% python3 -q
>>> import numpy as np
>>> import numpy.linalg as la
>>> np.set_printoptions(suppress=True, linewidth=100)
>>> def tidy(a):
...     return np.round(a, 3) + 0
... 
>>> M = np.load("data.npy")
>>> M
array([[-1.,  1.,  0.,  0.,  0.,  0.,  0.,  0.],
       [ 0., -1.,  1.,  0.,  0.,  0.,  0.,  0.],
       [ 0.,  0., -1.,  1.,  0.,  0.,  0.,  0.],
       [ 0.,  0.,  0., -1.,  1.,  0.,  0.,  0.],
       [ 0.,  0.,  0.,  0., -1.,  1.,  0.,  0.],
       [ 0.,  0.,  0.,  0.,  0., -1.,  1.,  0.],
       [ 0.,  0.,  0.,  0.,  0.,  0., -1.,  1.],
       [ 0.,  0.,  0.,  0.,  0.,  0.,  0., -1.]])
>>> r0 = np.array([1, -2, 0, -1, 1, 0, -1, -1])
>>> other = M + np.outer(r0, np.eye(8)[4])
>>> la.matrix_rank(other - M)
np.int64(1)
>>> data = np.load("out18.npy")
>>> data
array([[-1.4  , -0.1  ,  1.3  , -0.4  ,  0.2  , -2.4  ],
       [-1.2  , -0.2  ,  0.   ,  0.4  ,  0.   , -1.   ],
       [ 2.   ,  0.9  ,  1.4  ,  0.2  , -0.5  , -0.7  ],
       [ 0.6  ,  1.4  , -0.4  ,  2.   ,  0.1  ,  0.7  ],
       [-1.4  , -0.7  , -1.1  , -0.1  ,  0.7  ,  0.4  ],
       [ 0.3  , -0.8  ,  1.4  , -1.   , -1.5  , -0.7  ],
       [ 0.2  ,  0.5  , -0.9  ,  0.2  , -0.6  , -0.1  ],
       [ 1.6  ,  0.   , -0.5  , -0.2  ,  0.   ,  0.7  ],
       [-0.5  ,  0.2  , -1.   ,  0.6  ,  1.3  , -0.3  ],
       [-1.178, -0.166, -0.01 ,  0.409, -0.025, -1.027],
       [-1.6  ,  1.9  , -0.5  , -2.3  ,  0.3  ,  0.8  ],
       [ 0.1  , -1.5  ,  0.3  , -0.3  ,  0.1  ,  0.3  ],
       [-1.3  , -0.5  , -1.5  ,  0.2  , -0.7  , -0.1  ],
       [ 1.5  , -1.5  ,  0.6  ,  0.2  , -1.7  , -1.   ],
       [-0.5  , -0.1  , -1.3  , -1.2  , -0.2  ,  2.2  ],
       [-0.7  ,  0.1  , -0.5  ,  0.3  , -0.6  ,  0.4  ]])
>>> theta = np.radians(19)
>>> Rm = np.eye(6)
>>> Rm[1, 1] = Rm[3, 3] = np.cos(theta)
>>> Rm[1, 3], Rm[3, 1] = -np.sin(theta), np.sin(theta)
>>> tidy(Rm)
array([[ 1.   ,  0.   ,  0.   ,  0.   ,  0.   ,  0.   ],
       [ 0.   ,  0.946,  0.   , -0.326,  0.   ,  0.   ],
       [ 0.   ,  0.   ,  1.   ,  0.   ,  0.   ,  0.   ],
       [ 0.   ,  0.326,  0.   ,  0.946,  0.   ,  0.   ],
       [ 0.   ,  0.   ,  0.   ,  0.   ,  1.   ,  0.   ],
       [ 0.   ,  0.   ,  0.   ,  0.   ,  0.   ,  1.   ]])
>>> other = data @ Rm.T
>>> tidy(np.abs(other - data).max(axis=0))
array([0.   , 0.727, 0.   , 0.744, 0.   , 0.   ])
>>> other = la.invert(Rm)
Traceback (most recent call last):
  File "<python-input-18>", line 1, in <module>
    other = la.invert(Rm)
            ^^^^^^^^^
AttributeError: module 'numpy.linalg' has no attribute 'invert'
>>> other = la.inv(Rm)
>>> tidy(la.inv(other))
array([[ 1.   ,  0.   ,  0.   ,  0.   ,  0.   ,  0.   ],
       [ 0.   ,  0.946,  0.   , -0.326,  0.   ,  0.   ],
       [ 0.   ,  0.   ,  1.   ,  0.   ,  0.   ,  0.   ],
       [ 0.   ,  0.326,  0.   ,  0.946,  0.   ,  0.   ],
       [ 0.   ,  0.   ,  0.   ,  0.   ,  1.   ,  0.   ],
       [ 0.   ,  0.   ,  0.   ,  0.   ,  0.   ,  1.   ]])
>>> tidy(other)
array([[ 1.   ,  0.   ,  0.   ,  0.   ,  0.   ,  0.   ],
       [ 0.   ,  0.946,  0.   ,  0.326,  0.   ,  0.   ],
       [ 0.   ,  0.   ,  1.   ,  0.   ,  0.   ,  0.   ],
       [ 0.   , -0.326,  0.   ,  0.946,  0.   ,  0.   ],
       [ 0.   ,  0.   ,  0.   ,  0.   ,  1.   ,  0.   ],
       [ 0.   ,  0.   ,  0.   ,  0.   ,  0.   ,  1.   ]])
>>> tidy(la.slogdet(Rm)[0])
np.float64(1.0)
>>> tidy(Rm @ other)
array([[1., 0., 0., 0., 0., 0.],
       [0., 1., 0., 0., 0., 0.],
       [0., 0., 1., 0., 0., 0.],
       [0., 0., 0., 1., 0., 0.],
       [0., 0., 0., 0., 1., 0.],
       [0., 0., 0., 0., 0., 1.]])
>>> np.allclose(other, Rm.T)
True
>>> rng = np.random.default_rng(39280)
>>> other = data + rng.integers(-2, 3, (16, 5)) @ rng.integers(-2, 3, (5, 6))
>>> tidy(other)
array([[-7.4  , -2.1  ,  9.3  , -3.4  ,  2.2  ,  2.6  ],
       [ 2.8  , -2.2  , -4.   ,  6.4  ,  5.   , -2.   ],
       [ 0.   ,  0.9  ,  9.4  ,  0.2  ,  3.5  ,  3.3  ],
       [-0.4  ,  0.4  , -2.4  , -4.   , -1.9  , -4.3  ],
       [-3.4  ,  3.3  ,  2.9  , -0.1  , -7.3  , -1.6  ],
       [-5.7  , -2.8  ,  9.4  , -6.   ,  1.5  ,  5.3  ],
       [-2.8  , -2.5  , -6.9  ,  2.2  , -6.6  , -3.1  ],
       [ 6.6  ,  5.   ,  1.5  ,  5.8  ,  2.   ,  5.7  ],
       [-1.5  , -0.8  , -3.   , -5.4  , -0.7  , -5.3  ],
       [ 2.822, -0.166, -8.01 ,  1.409, -1.025, -5.027],
       [-5.6  ,  1.9  , -0.5  , -6.3  , -4.7  ,  1.8  ],
       [-2.9  ,  1.5  , 10.3  , -3.3  ,  1.1  ,  7.3  ],
       [ 2.7  ,  0.5  , -5.5  ,  3.2  , -0.7  , -3.1  ],
       [-2.5  , -3.5  ,  0.6  , -4.8  , -2.7  ,  1.   ],
       [-4.5  , -8.1  , -9.3  , -9.2  ,  0.8  , -2.8  ],
       [-3.7  , -1.9  , -2.5  ,  0.3  , -3.6  ,  0.4  ]])
>>> tidy(la.svd(other - data, compute_uv=False))
array([28.708, 23.073, 14.51 ,  8.909,  5.434,  0.   ])
>>> la.matrix_rank(other - data, tol=1e-8)
np.int64(5)
>>> mat = np.loadtxt("a.csv", delimiter=",")
>>> mat
array([[ 1.334, -2.103,  0.231,  0.886, -0.919],
       [ 0.739, -2.95 , -0.002,  1.003, -0.846],
       [ 1.351, -3.371,  0.462,  0.357, -0.935],
       [ 1.268, -3.595, -0.003,  0.885, -0.633],
       [ 0.4  , -2.899, -0.178,  0.861, -1.026],
       [ 1.255, -3.053,  0.442,  1.011, -1.11 ],
       [ 0.582, -3.08 ,  0.196,  1.085, -1.028],
       [ 0.98 , -2.915, -0.16 ,  1.233, -0.999],
       [ 0.822, -2.748, -0.309,  0.979, -0.792],
       [ 0.782, -3.557,  0.436,  1.116, -0.34 ],
       [ 1.183, -2.842,  0.16 ,  0.6  , -0.659],
       [ 2.663, -1.596,  1.999, -2.531, -3.035],
       [ 2.705, -1.295,  1.918, -3.176, -3.317],
       [ 3.064, -0.893,  1.666, -1.928, -2.936],
       [ 2.995, -0.601,  2.21 , -2.825, -3.318],
       [ 2.77 , -0.522,  1.665, -3.007, -3.205],
       [ 3.346, -1.157,  2.007, -2.99 , -2.789],
       [ 2.867, -1.043,  1.876, -2.772, -3.336],
       [ 2.753, -0.95 ,  1.443, -3.298, -3.171],
       [ 3.145, -0.334,  2.244, -3.421, -2.653],
       [ 3.212, -1.335,  1.96 , -3.124, -2.946],
       [ 2.878, -1.065,  2.125, -2.786, -2.264],
       [-2.608,  2.64 , -0.375,  3.014,  0.838],
       [-2.737,  3.256,  0.11 ,  3.071,  0.533],
       [-3.116,  3.162, -0.488,  2.84 ,  1.519],
       [-2.874,  3.65 ,  0.447,  2.761,  1.324],
       [-3.172,  3.016,  0.174,  2.874,  0.83 ],
       [-2.357,  2.728, -0.312,  3.124,  1.148],
       [-3.582,  2.864,  0.092,  2.932,  0.55 ],
       [-2.731,  2.808, -0.239,  2.82 ,  0.687],
       [-2.723,  2.724, -0.221,  3.221,  1.22 ],
       [-3.093,  3.151, -0.125,  3.503,  1.12 ],
       [-2.339,  3.275,  0.544,  3.17 ,  0.584]])
>>> C2 = np.cov(mat, rowvar=False)
>>> tidy(la.eigvalsh(C2)[::-1])
array([18.535,  3.827,  0.101,  0.08 ,  0.063])
>>> tidy(np.corrcoef(mat.T))
array([[ 1.   , -0.765,  0.771, -0.929, -0.947],
       [-0.765,  1.   , -0.234,  0.51 ,  0.594],
       [ 0.771, -0.234,  1.   , -0.915, -0.868],
       [-0.929,  0.51 , -0.915,  1.   ,  0.972],
       [-0.947,  0.594, -0.868,  0.972,  1.   ]])
>>> d = la.norm(mat[:, None] - mat[None], axis=-1)
>>> (d + 1e9 * np.eye(33)).round(6).argmin(axis=1)
array([10,  6, 10,  9,  1, 10,  1,  1,  1,  3,  1, 17, 17, 17, 17, 18, 20, 12, 15, 14, 16, 16, 29,
       32, 30, 26, 28, 30, 26, 22, 27, 30, 23])
>>> np.unravel_index(d.round(6).argmax(), d.shape)
(np.int64(20), np.int64(31))
>>> tidy(d[:5, :5])
array([[0.   , 1.07 , 1.393, 1.538, 1.298],
       [1.07 , 0.   , 1.092, 0.869, 0.448],
       [1.393, 1.092, 0.   , 0.802, 1.341],
       [1.538, 0.869, 0.802, 0.   , 1.193],
       [1.298, 0.448, 1.341, 1.193, 0.   ]])
>>> m1 = np.loadtxt("block19.csv", delimiter=",")
>>> m1
array([[-0.3, -1.3, -2.2,  0.3, -2.6, -1.2,  0.7,  0.5,  0.1,  1.1,  1.4, -1.2],
       [ 0.8, -0.2,  0. ,  1. ,  0.6,  0.2,  1.5,  1. ,  1.9,  0.6, -0.8, -0.8],
       [ 0. ,  1.9,  1.1,  0.3,  0.2, -1.4, -2.1, -2.3, -0.7,  0.2, -0.9, -1.5],
       [-1.1, -1.2,  0.3,  1.2,  1.1,  0.6,  0.2, -0.1,  0.6,  0.4, -0.6,  0. ],
       [-0.8,  1.3,  1.5,  0.1, -1.4,  0. ,  0.9,  1.1, -0.7,  0.1, -0.9,  0.6],
       [ 0.9, -0.3, -0.4, -1.2,  0.1, -0.2,  0.7,  0.5,  0.4,  1. , -0.7, -1. ],
       [-0.7, -2. , -1.8,  0.8, -0.7, -1.6, -0.1, -0.6,  1.8,  0.2,  2.1,  0.4],
       [ 0.2,  0.3,  0.2,  0.5, -1.5,  0.7,  0.9,  1.3, -0.7, -0.4,  0.5, -0.6],
       [ 0. ,  0.4,  0.6, -1.8, -0.9, -0.5, -1.6, -2.1, -0.8,  1. ,  0.5, -1.2],
       [-1.2, -0.6,  1.2, -2.1,  0.4, -1. , -0.8, -0.5, -1.4,  1.5, -0.1,  0.2],
       [-1.3, -0.2, -0.4,  0.4,  0.7,  0.8, -0.2, -0.6,  0.3, -0.7, -0.3, -0.6],
       [-1.8, -0.6,  0.3, -0.4, -0.6, -0.5, -0.4,  1.5, -3.2, -0.3,  0.3,  0.6],
       [ 0.3, -1.1, -0.4, -1.8, -0.5,  0.7,  1. ,  1.2,  0.7, -1. , -1.3, -1.1]])
>>> hat = m1 @ la.solve(m1.T @ m1, m1.T)
>>> tidy(np.diag(hat))
array([0.903, 0.93 , 1.   , 0.963, 0.964, 0.516, 0.902, 0.982, 0.983, 0.895, 0.999, 0.98 , 0.985])
>>> tidy(np.trace(hat))
np.float64(12.0)
>>> np.allclose(hat @ hat, hat)
True
